>>> import numpy as np
>>> import numpy.linalg as la
>>> np.set_printoptions(precision=3, suppress=True, linewidth=120, sign=" ")
>>> mat = np.loadtxt("case18.csv", delimiter=",")
>>> mat
array([[ 0.,  0.,  1.,  1.],
       [ 0.,  0.,  0.,  0.],
       [ 1.,  0.,  0.,  1.],
       [ 1.,  0.,  1.,  0.]])
>>> r = la.matrix_rank(mat)
>>> r
np.int64(3)
>>> null = la.svd(mat)[2][r:].T
>>> null.shape
(4, 1)
>>> np.round(null @ null.T, 3) + 0
array([[ 0.,  0.,  0.,  0.],
       [ 0.,  1.,  0.,  0.],
       [ 0.,  0.,  0.,  0.],
       [ 0.,  0.,  0.,  0.]])
>>> [int(la.matrix_rank(np.delete(mat, i, axis=0))) for i in range(4)]
[2, 3, 2, 2]
>>> np.allclose(mat @ null, 0)
True
>>> ev, V = la.eigh(mat)
>>> np.round(V.T @ mat @ V, 3) + 0
array([[-1.,  0.,  0.,  0.],
       [ 0., -1.,  0.,  0.],
       [ 0.,  0.,  0.,  0.],
       [ 0.,  0.,  0.,  2.]])
>>> np.abs(V[:, -1]).round(6).argmax()
np.int64(0)
>>> ev.sum(), np.trace(mat)
(np.float64(0.0), np.float64(0.0))
>>> ev.round(3) + 0
array([-1., -1.,  0.,  2.])
>>> np.round(la.svd(mat, compute_uv=False), 3) + 0
array([ 2.,  1.,  1.,  0.])
>>> np.round(np.abs(V[:, -1]), 3) + 0
array([ 0.577,  0.   ,  0.577,  0.577])
>>> round(la.det(2 * mat), 3), round(la.det(mat), 3)
(np.float64(0.0), np.float64(0.0))
>>> np.round(np.poly(mat), 3) + 0
array([ 1.,  0., -3., -2.,  0.])
>>> np.round(la.det(mat[::-1]), 3)
np.float64(0.0)
>>> round(float(la.det(mat.T)), 3)
0.0
>>> np.einsum("ii->", mat)
np.float64(0.0)
>>> x0 = np.array([3, 2, 0, -1])
>>> h1 = np.maximum(mat @ x0, 0)
>>> np.maximum(mat @ (3 * x0), 0)
array([ 0.,  0.,  6.,  9.])
>>> np.flatnonzero(h1 > 1e-9)
array([ 2,  3])
>>> np.maximum(mat @ x0, 0) - np.maximum(-mat @ x0, 0)
array([-1.,  0.,  2.,  3.])
>>> h1
array([ 0.,  0.,  2.,  3.])
>>> mat * (h1 > 1e-9)[:, None]
array([[ 0.,  0.,  0.,  0.],
       [ 0.,  0.,  0.,  0.],
       [ 1.,  0.,  0.,  1.],
       [ 1.,  0.,  1.,  0.]])
>>> E = np.loadtxt("arr.csv", delimiter=",")
>>> E
array([[ 1.   ,  0.97 ,  0.47 ],
       [-0.797, -0.98 , -0.07 ],
       [ 0.974,  0.995,  0.178],
       [-0.903, -0.282, -0.168],
       [-0.993, -0.975, -0.273],
       [ 0.235, -0.834,  0.06 ],
       [-0.997, -0.999, -0.282],
       [-1.   , -1.   , -0.345],
       [ 0.168,  0.01 ,  0.02 ],
       [ 0.405,  0.405,  0.04 ],
       [-1.   , -1.   , -0.405],
       [ 1.   ,  0.997,  0.388],
       [ 0.68 ,  0.954,  0.05 ],
       [ 0.963, -0.454,  0.245],
       [ 0.245, -0.371,  0.04 ],
       [ 0.254,  0.999, -0.07 ],
       [-0.919, -0.604, -0.168]])
>>> hat = E @ la.solve(E.T @ E, E.T)
>>> round(np.trace(hat), 3)
np.float64(3.0)
>>> la.matrix_rank(np.eye(17) - hat)
np.int64(14)
>>> np.allclose(hat @ hat, hat)
True
>>> hat @ E[:, 0]
array([ 1.   , -0.797,  0.974, -0.903, -0.993,  0.235, -0.997, -1.   ,  0.168,  0.405, -1.   ,  1.   ,  0.68 ,  0.963,
        0.245,  0.254, -0.919])
>>> np.round(la.eigvalsh(hat), 3) + 0
array([ 0.,  0.,  0.,  0.,  0.,  0.,  0.,  0.,  0.,  0.,  0.,  0.,  0.,  0.,  1.,  1.,  1.])
>>> other = np.array([[0, 1, 2], [0, -1, 2], [3, 1, -3], [2, -1, 0]])
>>> Z = np.array([[-2, 1, 3, 1], [2, -2, -3, -3], [-3, -1, 2, -2]])
>>> rng = np.random.default_rng(59727)
>>> W0 = other @ Z + 0.02 * rng.normal(size=(4, 4))
>>> W0
array([[-3.976, -4.024,  1.036, -6.992],
       [-7.977, -0.012,  6.981, -1.025],
       [ 5.006,  4.006,  0.023,  6.003],
       [-6.027,  4.012,  9.012,  4.991]])
>>> left, sig, vt = la.svd(W0, full_matrices=False)
>>> np.round(left.T @ left, 3) + 0
array([[ 1.,  0.,  0.,  0.],
       [ 0.,  1.,  0.,  0.],
       [ 0.,  0.,  1.,  0.],
       [ 0.,  0.,  0.,  1.]])
>>> np.round(left.T @ W0 @ vt.T, 3) + 0
array([[ 15.841,   0.   ,   0.   ,   0.   ],
       [  0.   ,  13.363,   0.   ,   0.   ],
       [  0.   ,   0.   ,   1.25 ,   0.   ],
       [  0.   ,   0.   ,   0.   ,   0.002]])
>>> np.allclose(left * sig @ vt, W0)
True
>>> np.abs(vt[0])
array([ 0.713,  0.07 ,  0.698,  0.006])
>>> np.round(vt @ vt.T, 3) + 0
array([[ 1.,  0.,  0.,  0.],
       [ 0.,  1.,  0.,  0.],
       [ 0.,  0.,  1.,  0.],
       [ 0.,  0.,  0.,  1.]])
>>> round(np.sqrt((sig ** 2).sum()), 3), round(la.norm(W0), 3)
(np.float64(20.762), np.float64(20.762))
>>> (la.matrix_power((mat != 0) + (mat.T != 0) + np.eye(4), 4) > 0).astype(int)
array([[ 1,  0,  1,  1],
       [ 0,  1,  0,  0],
       [ 1,  0,  1,  1],
       [ 1,  0,  1,  1]])
>>> round(la.det(mat), 3)
np.float64(0.0)
>>> np.trace(mat @ mat @ mat) // 6
np.float64(1.0)
>>> mat @ mat
array([[ 2.,  0.,  1.,  1.],
       [ 0.,  0.,  0.,  0.],
       [ 1.,  0.,  2.,  1.],
       [ 1.,  0.,  1.,  2.]])
>>> L = np.diag(mat.sum(axis=1)) - mat
>>> np.round(la.eigvalsh(L), 3) + 0
array([ 0.,  0.,  3.,  3.])
>>> la.matrix_rank(L)
np.int64(2)
>>> (la.eigvalsh(L) < 1e-8).sum()
np.int64(2)
>>> L @ np.ones(4)
array([ 0.,  0.,  0.,  0.])
>>> L
array([[ 2.,  0., -1., -1.],
       [ 0.,  0.,  0.,  0.],
       [-1.,  0.,  2., -1.],
       [-1.,  0., -1.,  2.]])
>>> lab = rng.integers(0, 2, 3)
>>> X = np.triu((lab[:, None] == lab) & (rng.random((3, 3)) < 0.8), 1).astype(int)
>>> X += X.T
>>> X
array([[ 0,  0,  0],
       [ 0,  0,  1],
       [ 0,  1,  0]])
>>> np.round(la.eigvalsh(X).min(), 3)
np.float64(-1.0)
>>> np.all(la.eigvalsh(X) > 0)
np.False_
>>> K = np.loadtxt("run3.csv", delimiter=",")
>>> K
array([[ 0.81 , -0.372,  0.125],
       [-0.372,  0.272,  0.245],
       [ 0.125,  0.245,  0.917]])
>>> # applying it twice changes nothing
>>> other = np.array([[-3, 1], [-1, -2]])
>>> Z = np.kron(other, K)
>>> la.matrix_rank(Z)
np.int64(4)
>>> Z.shape
(6, 6)
>>> x0 = np.array([0, -9, 5])
>>> h1 = np.maximum(K @ x0, 0)
>>> np.maximum(K @ (3 * x0), 0)
array([ 11.914,   0.   ,   7.142])
>>> K.T @ h1
array([ 3.515, -0.892,  2.681])
>>> h1
array([ 3.971,  0.   ,  2.381])
>>> np.tanh(K @ x0)
array([ 0.999, -0.842,  0.983])
>>> np.flatnonzero(h1 > 1e-9)
array([ 0,  2])
>>> left, sig, vt = la.svd(K)
>>> np.argmax(sig[:-1] / (sig[1:] + 1e-6)) + 1
np.int64(2)
>>> sig.round(3) + 0
array([ 1.,  1.,  0.])
>>> other = left[:, :2] @ np.diag(sig[:2]) @ vt[:2]
>>> la.matrix_rank(K, rtol=0.05)
np.int64(2)
>>> data = np.array([[0.5, -0.2, 1.0, -1.5],
...     [-1.2, -2.6, -1.0, 2.0],
...     [-0.2, 0.8, 0.9, 0.5]])
>>> data
array([[ 0.5, -0.2,  1. , -1.5],
       [-1.2, -2.6, -1. ,  2. ],
       [-0.2,  0.8,  0.9,  0.5]])
>>> x0 = np.array([3, 3, 1, 0])
>>> data @ x0
array([  1.9, -12.4,   2.7])
>>> data * x0
array([[ 1.5, -0.6,  1. , -0. ],
       [-3.6, -7.8, -1. ,  0. ],
       [-0.6,  2.4,  0.9,  0. ]])
>>> data @ np.ones(4)
array([-0.2, -2.8,  2. ])
>>> data @ (2 * x0)
array([  3.8, -24.8,   5.4])
>>> other = data + rng.integers(-2, 3, (3, 1)) @ rng.integers(-2, 3, (1, 4))
>>> other
array([[ 0.5, -0.2,  1. , -1.5],
       [ 0.8, -2.6, -3. ,  1. ],
       [-2.2,  0.8,  2.9,  1.5]])
>>> la.matrix_rank(other - data, tol=1e-8)
np.int64(1)
>>> np.round(la.svd(other - data, compute_uv=False), 3) + 0
array([ 4.243,  0.   ,  0.   ])
>>> other = np.array([[1, 8], [3, 9], [4, 2], [9, 6]])
>>> la.matrix_rank(np.vstack([data, other.T]))
np.int64(4)
>>> np.vstack([data, other.T]).shape
(5, 4)
>>> np.einsum("ij,ij->i", data, data)
array([  3.54,  13.2 ,   1.74])
>>> round(float(la.norm(data, 2)), 3)
3.858
>>> np.round(la.norm(data, 1), 3), np.round(la.norm(data, np.inf), 3)
(np.float64(4.0), np.float64(6.8))
>>> round(float(la.norm(data, "nuc")), 3)
6.479
>>> la.norm(data, axis=1).argmax()
np.int64(1)
>>> round(la.norm(data[1], 1), 3), round(float(la.norm(data[1], np.inf)), 3)
(np.float64(6.8), 2.6)
>>> round(la.norm(data) ** 2 / la.norm(data, 2) ** 2, 3)
np.float64(1.241)
>>> data.shape
(3, 4)
>>> np.unravel_index(np.abs(data).argmax(), data.shape)
(np.int64(1), np.int64(1))
>>> data.sum(axis=0)
array([-0.9, -2. ,  0.9,  1. ])
>>> data.sum(axis=1)
array([-0.2, -2.8,  2. ])
>>> data.mean(axis=0)
array([-0.3  , -0.667,  0.3  ,  0.333])
>>> np.diff(data, axis=0)
array([[-1.7, -2.4, -2. ,  3.5],
       [ 1. ,  3.4,  1.9, -1.5]])
>>> la.matrix_rank(data)
np.int64(3)
>>> M = np.load("sample1.npy")
>>> M
array([[-0.272,  0.894, -0.024, -0.357],
       [-0.604,  0.126, -0.095,  0.782],
       [-0.573, -0.37 , -0.574, -0.453],
       [ 0.483,  0.22 , -0.813,  0.239]])
>>> # keeps lengths
>>> lab = rng.permutation(4)
>>> lab
array([ 0,  2,  3,  1])
>>> other = M[lab][:, lab]
>>> np.round(la.det(other), 3), np.round(la.det(M[lab]), 3)
(np.float64(-1.0), np.float64(-1.0))
>>> np.diag(other)
array([-0.272, -0.574,  0.239,  0.126])
>>> np.sort(np.abs(la.eigvals(other)))
array([ 1.,  1.,  1.,  1.])
>>> np.round(la.eigvals(X).sum().real, 3)
np.float64(0.0)
>>> round(la.det(X.T), 3)
np.float64(0.0)
>>> F = np.array([[0, 0, -1], [0, 1, 0], [0, 0, 0]])
>>> F
array([[ 0,  0, -1],
       [ 0,  1,  0],
       [ 0,  0,  0]])
>>> # splits into 2 blocks
>>> r = la.matrix_rank(F)
>>> r
np.int64(2)
>>> null = la.svd(F)[2][r:].T
>>> [int(la.matrix_rank(np.delete(F, i, axis=0))) for i in range(3)]
[1, 1, 2]
>>> left, sig, vt = la.svd(F)
>>> V = vt[:(sig > 1e-8).sum()]
>>> x0 = F[2] + 4 * F[1] + rng.integers(2) * np.eye(3)[2]
>>> x0
array([ 0.,  4.,  1.])
>>> V.T @ V
array([[ 0.,  0.,  0.],
       [ 0.,  1.,  0.],
       [ 0.,  0.,  1.]])
>>> np.diag(V.T @ V)
array([ 0.,  1.,  1.])
>>> np.allclose(V.T @ V @ x0, x0)
True
